$ python -q
>>> import numpy as np
>>> from numpy import linalg as LA
>>> np.set_printoptions(precision=3, suppress=True, linewidth=100, floatmode="fixed")
>>> X = np.load("sample6.npy")
>>> X
array([[  2.059,   3.214,   5.518,  -4.716,   2.920,   1.350],
       [ -0.015,   0.105,  -0.298,   0.324,   0.325,   0.750],
       [  0.129,  -0.373,   1.204,  -1.072,  -1.241,  -2.825],
       [  0.877,   1.794,   2.334,  -1.572,   2.059,   2.201],
       [ -3.855,  -6.378, -11.379,   8.051,  -5.507,  -4.977]])
>>> Uu, s, Vh = LA.svd(X, full_matrices=False)
>>> Uu.shape, s.shape, Vh.shape
((5, 5), (5,), (5, 6))
>>> s
array([20.000,  4.000,  0.801,  0.160,  0.032])
>>> np.abs(Vh[0])
array([0.223, 0.368, 0.642, 0.471, 0.327, 0.271])
>>> np.round(Uu.T @ Uu, 3) + 0
array([[1.000, 0.000, 0.000, 0.000, 0.000],
       [0.000, 1.000, 0.000, 0.000, 0.000],
       [0.000, 0.000, 1.000, 0.000, 0.000],
       [0.000, 0.000, 0.000, 1.000, 0.000],
       [0.000, 0.000, 0.000, 0.000, 1.000]])
>>> np.round(Vh @ Vh.T, 3) + 0
array([[1.000, 0.000, 0.000, 0.000, 0.000],
       [0.000, 1.000, 0.000, 0.000, 0.000],
       [0.000, 0.000, 1.000, 0.000, 0.000],
       [0.000, 0.000, 0.000, 1.000, 0.000],
       [0.000, 0.000, 0.000, 0.000, 1.000]])
>>> np.allclose(Uu * s @ Vh, X)
True
>>> u, g = X[1], X[2]
>>> round(float(u @ u), 3)
0.873
>>> pr = (u @ g) / (u @ u) * u
>>> np.round((g - pr) @ u, 3)
np.float64(0.0)
>>> pr
array([ 0.056, -0.393,  1.116, -1.213, -1.217, -2.808])
>>> LA.matrix_rank(np.outer(u, g))
np.int64(1)
>>> g - pr
array([ 0.073,  0.020,  0.088,  0.141, -0.024, -0.017])
>>> round(float(LA.norm(u + g) ** 2 + LA.norm(u - g) ** 2), 3)
26.297
>>> round(LA.norm(X[3] - X[0]), 3)
np.float64(4.99)
>>> np.round(LA.norm(X, 2), 3)
np.float64(20.0)
>>> round(LA.norm(X, "nuc"), 3)
np.float64(24.993)
>>> x = np.array([0, 1, 2, -2, 3, 2])
>>> X @ (2 * x)
array([  70.284,    2.672,  -10.388,   40.370, -143.426])
>>> LA.norm(X @ x) <= LA.norm(X, 2) * LA.norm(x) + 1e-9
np.True_
>>> X @ np.eye(6)[5]
array([ 1.350,  0.750, -2.825,  2.201, -4.977])
>>> cov = X.T @ X
>>> LA.svd(X, compute_uv=False) ** 2
array([400.017,  15.999,   0.641,   0.026,   0.001])
>>> np.diag(cov)
array([ 19.887,  54.377, 166.916,  90.785,  44.739,  39.981])
>>> (X @ X.T).shape
(5, 5)
>>> K = np.loadtxt("block18.csv", delimiter=",")
>>> K
array([[  5.584,  -3.411,  -2.489,  10.413, -10.946, -11.877],
       [  5.716,  -2.470,   0.704,   7.853, -11.978, -11.405],
       [  6.351,  -2.083,   1.732,  10.275, -11.869, -12.509],
       [  6.081,  -2.324,  -1.124,   8.850, -12.327, -12.340],
       [  6.188,  -1.823,   0.796,   9.105, -12.393, -12.381],
       [  4.418,  -4.057,   0.743,   9.397, -11.527, -10.318],
       [  6.705,  -2.017,  -0.726,  10.035, -12.537, -10.412],
       [  6.771,  -4.044,  -0.641,   9.379, -12.069, -12.815],
       [  5.906,  -3.537,   0.316,   8.850, -11.789, -11.852],
       [  5.618,  -2.636,   0.330,   8.947, -13.475, -12.815],
       [  8.014,  -2.586,  -0.112,   9.508, -12.678, -12.954],
       [  4.945,  -2.562,   0.643,   8.445, -11.158, -12.891],
       [  5.547,  -3.493,  -0.243,   8.335, -12.446, -12.997],
       [  5.214,  -2.348,   1.002,   9.181, -12.036, -11.086],
       [  5.630,  -1.575,  -1.477,  10.466, -11.178, -12.113],
       [  5.795,  -3.231,   0.606,   9.005, -13.567, -11.762],
       [  5.954,  -3.357,   0.828,  10.516, -12.490, -12.005],
       [  4.194,  -5.040,   1.045,   9.070, -11.605, -11.440],
       [  4.280,  -2.255,  -0.173,   7.985, -12.607, -14.350],
       [  5.008,  -5.307,   1.031,   8.279, -12.631, -13.197],
       [  7.178,  -1.622,  -0.201,   9.504, -11.762, -11.525],
       [  6.711,  -3.162,   0.885,   9.493, -12.071, -11.413],
       [  5.443,  -3.274,  -0.538,   7.918, -13.505, -12.476],
       [  5.524,  -3.841,  -0.009,   6.737, -10.460, -10.869],
       [  6.314,  -3.838,  -1.807,   8.625, -10.431, -13.602],
       [  7.440,  -3.209,   0.800,   9.175, -13.683, -12.054],
       [  6.881,  -6.566,  -0.188,   9.890, -12.558,  -9.144],
       [  7.287,  -2.573,   0.386,   9.008, -11.610,  -9.925],
       [  4.353,  -2.554,   0.331,   9.603, -11.515, -10.726],
       [  6.007,  -3.975,   1.726,   6.674, -11.624, -12.365],
       [  4.603,  -4.160,   0.052,   9.393, -10.799, -12.199],
       [  4.734,  -2.735,   1.760,   9.871, -12.973, -11.463],
       [  5.609,  -4.030,   1.029,   9.565, -12.369, -12.074],
       [  6.328,  -1.863,  -0.704,  10.260, -12.148, -14.014],
       [  5.226,  -4.092,   0.320,   8.462, -12.326, -12.186],
       [  4.059,  -3.777,  -0.192,   8.882, -12.284, -12.197],
       [  6.152,  -1.579,  -0.744,   9.044, -12.690, -11.560],
       [  6.636,  -3.802,  -0.066,   8.797, -12.456, -12.067],
       [  4.751,  -3.731,   1.257,   9.731, -12.108, -11.770]])
>>> z = K[:, 0] > np.median(K[:, 0])
>>> u = K[z].mean(axis=0) - K[~z].mean(axis=0)
>>> ((K - K.mean(axis=0)) @ u > 0).astype(int)
array([1, 0, 1, 1, 1, 0, 1, 1, 0, 1, 1, 0, 0, 0, 1, 1, 1, 0, 0, 0, 1, 1, 0, 0, 1, 1, 1, 1, 0, 0, 0,
       0, 0, 1, 0, 0, 1, 1, 0])
>>> z.astype(int)
array([0, 0, 1, 1, 1, 0, 1, 1, 1, 0, 1, 0, 0, 0, 0, 1, 1, 0, 0, 0, 1, 1, 0, 0, 1, 1, 1, 1, 0, 1, 0,
       0, 0, 1, 0, 0, 1, 1, 0])
